$ python3 -q
>>> import numpy as np
>>> np.set_printoptions(suppress=True, linewidth=120)
>>> def tidy(a):
...     return np.round(a, 4) + 0
... 
>>> W0 = np.loadtxt("data.csv", delimiter=",")
>>> tidy(W0)
array([[ -8.41  ,   8.9527,   1.3422,   0.5884,   2.0186,   0.0958,   4.5198,   2.2163,   8.5757],
       [-10.5954,   6.3727,  -3.6103,   6.3029,   2.0845,  -5.2288,   1.8989,  -3.6496,   5.7976],
       [  1.062 ,   2.7924,  -8.8477,   2.5001,  -0.9964,  -8.6329,  -4.8479,   1.2838,  -1.9536],
       [ -3.4934,  -7.5994,  -2.3291,   0.9806,   2.088 ,  -3.9665,   2.0589,  -8.3891,  -1.5908],
       [  3.0363,   7.2923,  -6.8514,   1.7763,  -0.3114,  -2.5877,  -3.6145,   2.0076,   0.8058],
       [  6.4762,   2.3949,  -4.5929,  -1.7991,  -0.043 ,   0.3376,  -2.4155,   0.9421,  -1.1079],
       [-13.2719,   0.8189,   5.4525,   1.0296,   4.5416,   2.455 ,   9.5711,  -6.6415,   8.769 ],
       [-10.5773,  -0.559 ,   0.5052,  -1.2384,   1.0182,  -8.0003,   3.9834,   1.9894,   3.9339],
       [  7.7879,   2.1084,   2.2412,  -8.7663,   0.4064,   6.4228,   1.8986,   5.5389,   1.5783],
       [ -1.4165,   5.3305,  -6.6481,   1.3955,  -0.8605,  -7.9868,  -3.1155,   4.0603,   0.7463],
       [ -3.6744,  -1.5915,  -4.0457,   3.0932,   1.7287,  -3.924 ,   0.6267,  -6.2944,   0.3028],
       [ -5.8895,  -2.1797,   4.5311,  -4.8949,   2.171 ,   0.3643,   6.5403,   0.2186,   4.3696],
       [  5.8886,  -2.9488,  -8.1635,   0.3863,  -0.6027,  -5.5467,  -4.723 ,  -2.2596,  -5.1759],
       [ -4.1686,   5.3687,   0.0321,  -2.713 ,   0.409 ,  -2.8626,   2.1982,   5.6861,   4.761 ],
       [  2.1874,   1.4325,  -4.2032,  -2.0866,  -0.4914,  -4.213 ,  -1.7928,   3.1374,  -0.6257],
       [ -1.4889,   1.7639,   1.1169,  -2.5179,   1.7769,   2.0929,   3.425 ,  -0.3876,   3.5725],
       [ -0.5804,  -0.8714,  -0.2022,  -5.4922,  -0.2012,  -4.0382,   1.3324,   5.215 ,   0.7646],
       [  1.7235,   1.1325,  -5.7961,   0.707 ,   0.022 ,  -4.2819,  -2.3825,  -0.551 ,  -1.1205]])
>>> rng = np.random.default_rng(7227)
>>> other = W0 + rng.integers(-2, 3, (18, 5)) @ rng.integers(-2, 3, (5, 9))
>>> tidy(other)
array([[ -8.41  ,  13.9527,   5.3422,   6.5884,   1.0186,   2.0958,  -1.4802,   9.2163,   5.5757],
       [-14.5954,   7.3727,  -2.6103,   8.3029,   5.0845,  -6.2288,  -1.1011,   2.3504,   3.7976],
       [ -3.938 ,  -8.2076,  -8.8477,  -2.4999,   4.0036, -14.6329,  -1.8479,   2.2838,  -2.9536],
       [ -3.4934,  -4.5994, -10.3291,   0.9806,   5.088 ,  -3.9665,   4.0589, -11.3891,   4.4092],
       [  3.0363,  14.2923, -10.8514,   5.7763,   0.6886,  -0.5877,  -5.6145,   3.0076,   2.8058],
       [  2.4762,   4.3949,   3.4071,   2.2009,   1.957 ,   0.3376, -10.4155,  14.9421,  -5.1079],
       [-15.2719,   8.8189,   9.4525,   3.0296,   5.5416,   5.455 ,   3.5711,   3.3585,   9.769 ],
       [-10.5773,   0.441 ,   9.5052,  -1.2384,  -2.9818,  -6.0003,   0.9834,   5.9894,  -2.0661],
       [ 10.7879,  -3.8916,   6.2412,  -9.7663,  -2.5936,   5.4228,   2.8986,   3.5389,  -0.4217],
       [ -0.4165,   0.3305, -13.6481,  -3.6045,  -0.8605,  -9.9868,   4.8845,  -7.9397,   2.7463],
       [ -8.6744,  -0.5915,   1.9543,   2.0932,   2.7287,  -3.924 ,  -2.3733,   0.7056,  -4.6972],
       [ -6.8895,  -3.1797,   5.5311,  -5.8949,   0.171 ,   0.3643,   8.5403,  -3.7814,  -0.6304],
       [  2.8886,  -6.9488,  -2.1635,  -0.6137,   1.3973,  -7.5467,  -7.723 ,   5.7404,  -7.1759],
       [ -4.1686,   3.3687,   0.0321,  -6.713 ,  -1.591 ,  -2.8626,   6.1982,  -0.3139,   2.761 ],
       [ -0.8126,  -4.5675,  -3.2032,  -9.0866,   3.5086,  -7.213 ,   0.2072,   6.1374,   3.3743],
       [  1.5111,   1.7639,  15.1169,  -1.5179,  -5.2231,   5.0929,  -1.575 ,   5.6124,  -3.4275],
       [  4.4196,   0.1286,   1.7978,  -8.4922,  -6.2012,  -1.0382,   4.3324,  -1.785 ,   0.7646],
       [  5.7235,   1.1325,   1.2039,   6.707 ,  -6.978 ,  -2.2819,  -5.3825,  -1.551 , -10.1205]])
>>> tidy(np.linalg.svd(other - W0, compute_uv=False))
array([42.0148, 26.3518, 24.5737, 10.429 ,  8.1059,  0.    ,  0.    ,  0.    ,  0.    ])
>>> np.abs(other - W0).sum(axis=1)
array([34., 23., 37., 25., 23., 46., 37., 29., 23., 42., 29., 17., 31., 20., 33., 46., 30., 39.])
